$ python -q
>>> import numpy as np
>>> import numpy.linalg as la
>>> np.set_printoptions(precision=3, suppress=True, linewidth=160)
>>> rng = np.random.default_rng(72)
>>> W0 = np.triu(rng.random((9, 9)) < 0.3, 1).astype(int)
>>> W0 = W0 + W0.T
>>> W0
array([[0, 1, 1, 1, 0, 0, 0, 1, 1],
       [1, 0, 0, 0, 0, 0, 0, 0, 0],
       [1, 0, 0, 1, 0, 0, 1, 0, 0],
       [1, 0, 1, 0, 0, 0, 0, 1, 1],
       [0, 0, 0, 0, 0, 0, 0, 0, 0],
       [0, 0, 0, 0, 0, 0, 0, 0, 1],
       [0, 0, 1, 0, 0, 0, 0, 1, 0],
       [1, 0, 0, 1, 0, 0, 1, 0, 0],
       [1, 0, 0, 1, 0, 1, 0, 0, 0]])
>>> # rows and columns are dependent
>>> vals, vecs = la.eigh(W0)
>>> vec = np.array([4, 8, 7, 5, 5, -1, 4, 5, 4])
>>> (np.sign(vecs[:, -1].round(6)) == np.sign(vecs[0, -1].round(6))).astype(int)
array([1, 1, 1, 1, 0, 1, 1, 1, 1])
>>> vec @ W0 @ vec
np.int64(480)
>>> round(vec @ W0 @ vec / (vec @ vec), 3), np.round(vals[0], 3), round(vals[-1], 3)
(np.float64(2.025), np.float64(-2.51), np.float64(3.305))
>>> rank = la.matrix_rank(W0)
>>> rank
np.int64(6)
>>> ns = la.svd(W0)[2][rank:].T
>>> [int(la.matrix_rank(W0[:i])) for i in range(1, len(W0) + 1)]
[1, 2, 3, 4, 4, 5, 5, 5, 6]
>>> np.allclose(W0 @ ns, 0)
True
>>> A2 = W0 + rng.integers(-2, 3, (9, 6)) @ rng.integers(-2, 3, (6, 9))
>>> A2
array([[  2,   3,   0,   8,  13,   3,  15,   5,   1],
       [ -2,  -7,   0,  -3,  -8,  -3,  -9,  -6,   1],
       [  1,   5,  -4,   9,   0,   4,   1,   5,   1],
       [ -5,  -9,  -1,   5,   4,   4,   2,   1,  -3],
       [ -3,   3,  -6,   6,   2,   1,   6,   1,  -4],
       [ -4,   3, -10,   9,   0,  -4,  11,  -6,  -5],
       [  1,  -4,   4,  -5,  -3,  -2,  -6,  -1,   5],
       [  2,  -1,   3,  -1,  -5,   2,  -9,   2,   3],
       [  6,   5,   1,   5,  -1,   3,  -3,   4,   7]])
>>> la.matrix_rank(A2 - W0, tol=1e-8)
np.int64(6)
>>> np.abs(A2 - W0).sum(axis=1)
array([47, 40, 27, 36, 32, 53, 31, 29, 32])
